$ ipython --no-banner

In [1]: import numpy as np

In [2]: from numpy import linalg as LA

In [3]: np.set_printoptions(precision=2, suppress=True, linewidth=200)

In [4]: rd = lambda a: np.round(a, 2) + 0

In [5]: W0 = np.loadtxt("out1.csv", delimiter=",")

In [6]: W0
Out[6]: 
array([[ 0.,  2.,  1., -3.,  0., -2.,  3.,  3.,  0., -2.,  3.],
       [ 3.,  0.,  2.,  1., -3.,  0., -2.,  3.,  3.,  0., -2.],
       [-2.,  3.,  0.,  2.,  1., -3.,  0., -2.,  3.,  3.,  0.],
       [ 0., -2.,  3.,  0.,  2.,  1., -3.,  0., -2.,  3.,  3.],
       [ 3.,  0., -2.,  3.,  0.,  2.,  1., -3.,  0., -2.,  3.],
       [ 3.,  3.,  0., -2.,  3.,  0.,  2.,  1., -3.,  0., -2.],
       [-2.,  3.,  3.,  0., -2.,  3.,  0.,  2.,  1., -3.,  0.],
       [ 0., -2.,  3.,  3.,  0., -2.,  3.,  0.,  2.,  1., -3.],
       [-3.,  0., -2.,  3.,  3.,  0., -2.,  3.,  0.,  2.,  1.],
       [ 1., -3.,  0., -2.,  3.,  3.,  0., -2.,  3.,  0.,  2.],
       [ 2.,  1., -3.,  0., -2.,  3.,  3.,  0., -2.,  3.,  0.]])

In [7]: np.allclose(W0, W0.T)
Out[7]: False

In [8]: rd(np.sort(np.abs(LA.eigvals(W0))))
Out[8]: array([4.59, 4.59, 4.64, 4.64, 5.  , 6.89, 6.89, 8.28, 8.28, 9.92, 9.92])

In [9]: rd(LA.matrix_power(W0, 2))
Out[9]: 
array([[ -4.,  15.,   4.,  21., -35.,   0.,  19.,  12.,  18.,  -3., -22.],
       [-22.,  -4.,  15.,   4.,  21., -35.,   0.,  19.,  12.,  18.,  -3.],
       [ -3., -22.,  -4.,  15.,   4.,  21., -35.,   0.,  19.,  12.,  18.],
       [ 18.,  -3., -22.,  -4.,  15.,   4.,  21., -35.,   0.,  19.,  12.],
       [ 12.,  18.,  -3., -22.,  -4.,  15.,   4.,  21., -35.,   0.,  19.],
       [ 19.,  12.,  18.,  -3., -22.,  -4.,  15.,   4.,  21., -35.,   0.],
       [  0.,  19.,  12.,  18.,  -3., -22.,  -4.,  15.,   4.,  21., -35.],
       [-35.,   0.,  19.,  12.,  18.,  -3., -22.,  -4.,  15.,   4.,  21.],
       [ 21., -35.,   0.,  19.,  12.,  18.,  -3., -22.,  -4.,  15.,   4.],
       [  4.,  21., -35.,   0.,  19.,  12.,  18.,  -3., -22.,  -4.,  15.],
       [ 15.,   4.,  21., -35.,   0.,  19.,  12.,  18.,  -3., -22.,  -4.]])

In [10]: np.trace(W0)
Out[10]: np.float64(0.0)

In [11]: print(rd(np.abs(LA.eigvals(W0)).max()))
9.92

In [12]: (W0 - W0.T) / 2
Out[12]: 
array([[ 0. , -0.5,  1.5, -1.5, -1.5, -2.5,  2.5,  1.5,  1.5, -1.5,  0.5],
       [ 0.5,  0. , -0.5,  1.5, -1.5, -1.5, -2.5,  2.5,  1.5,  1.5, -1.5],
       [-1.5,  0.5,  0. , -0.5,  1.5, -1.5, -1.5, -2.5,  2.5,  1.5,  1.5],
       [ 1.5, -1.5,  0.5,  0. , -0.5,  1.5, -1.5, -1.5, -2.5,  2.5,  1.5],
       [ 1.5,  1.5, -1.5,  0.5,  0. , -0.5,  1.5, -1.5, -1.5, -2.5,  2.5],
       [ 2.5,  1.5,  1.5, -1.5,  0.5,  0. , -0.5,  1.5, -1.5, -1.5, -2.5],
       [-2.5,  2.5,  1.5,  1.5, -1.5,  0.5,  0. , -0.5,  1.5, -1.5, -1.5],
       [-1.5, -2.5,  2.5,  1.5,  1.5, -1.5,  0.5,  0. , -0.5,  1.5, -1.5],
       [-1.5, -1.5, -2.5,  2.5,  1.5,  1.5, -1.5,  0.5,  0. , -0.5,  1.5],
       [ 1.5, -1.5, -1.5, -2.5,  2.5,  1.5,  1.5, -1.5,  0.5,  0. , -0.5],
       [-0.5,  1.5, -1.5, -1.5, -2.5,  2.5,  1.5,  1.5, -1.5,  0.5,  0. ]])
